$ python3 -q
>>> import numpy as np
>>> np.set_printoptions(suppress=True, linewidth=200)
>>> M = np.load("layer12.npy")
>>> M
array([[ 82,  87,  57,  17,  73,  52,  26],
       [ 87, 117,  72,  57,  78,  87,  66],
       [ 57,  72,  45,  30,  51,  51,  36],
       [ 17,  57,  30,  65,  16,  61,  66],
       [ 73,  78,  51,  16,  65,  47,  24],
       [ 52,  87,  51,  61,  47,  74,  66],
       [ 26,  66,  36,  66,  24,  66,  68]])
>>> U, sv, vt = np.linalg.svd(M)
>>> np.argmax(sv[:-1] / (sv[1:] + 1e-6)) + 1
np.int64(2)
>>> sv.round(1) + 0
array([409.9, 106.1,   0. ,   0. ,   0. ,   0. ,   0. ])
>>> Y = U[:, :2] @ np.diag(sv[:2]) @ vt[:2]
>>> Y.round(1)
array([[ 82.,  87.,  57.,  17.,  73.,  52.,  26.],
       [ 87., 117.,  72.,  57.,  78.,  87.,  66.],
       [ 57.,  72.,  45.,  30.,  51.,  51.,  36.],
       [ 17.,  57.,  30.,  65.,  16.,  61.,  66.],
       [ 73.,  78.,  51.,  16.,  65.,  47.,  24.],
       [ 52.,  87.,  51.,  61.,  47.,  74.,  66.],
       [ 26.,  66.,  36.,  66.,  24.,  66.,  68.]])
>>> np.round(np.abs(M - Y).max(), 1)
np.float64(0.0)
>>> round(np.linalg.norm(M - Y, 2), 1), round(sv[2], 1)
(np.float64(0.0), np.float64(0.0))
>>> round(np.linalg.norm(M - Y) / np.linalg.norm(M), 1)
np.float64(0.0)
>>> rng = np.random.default_rng(25604)
>>> X = rng.normal(size=(24, 3)) + 20 * np.array([3, 3, 3])
>>> X.round(1)
array([[58.9, 59.1, 58.9],
       [60. , 60.9, 60.7],
       [58.5, 60.4, 58.3],
       [59.1, 59.1, 59.5],
       [59.5, 60.9, 58.8],
       [60.5, 60.2, 59.7],
       [59.6, 58.7, 58.7],
       [60.6, 59.9, 60.3],
       [58.8, 59.9, 61.9],
       [60.8, 60. , 59.6],
       [59.3, 59.4, 60.4],
       [60.1, 60.1, 59.8],
       [60.3, 60.4, 60.8],
       [60.8, 58.2, 60. ],
       [59.9, 60.6, 59.2],
       [60.3, 61.5, 61. ],
       [60.6, 59.8, 60.3],
       [60.4, 59.1, 61.2],
       [57.7, 59.6, 62.1],
       [60.2, 59.6, 59.1],
       [58.4, 62.5, 59.3],
       [59.8, 57.5, 58.7],
       [60.9, 62. , 59.4],
       [59.5, 59.5, 59.4]])
>>> Xc = X - X.mean(axis=0)
>>> U, sv, vt = np.linalg.svd(Xc, full_matrices=False)
>>> np.abs(vt[0]).argmax()
np.int64(1)
>>> (np.sign(U[:, 0]) == np.sign(U[0, 0])).astype(int)
array([1, 0, 0, 1, 0, 0, 1, 0, 0, 1, 1, 0, 0, 1, 0, 0, 1, 1, 0, 1, 0, 1, 0, 1])
>>> np.round(sv ** 2 / (sv ** 2).sum(), 1)
array([0.4, 0.3, 0.2])
>>> sv.round(1)
array([5.4, 4.8, 4.1])
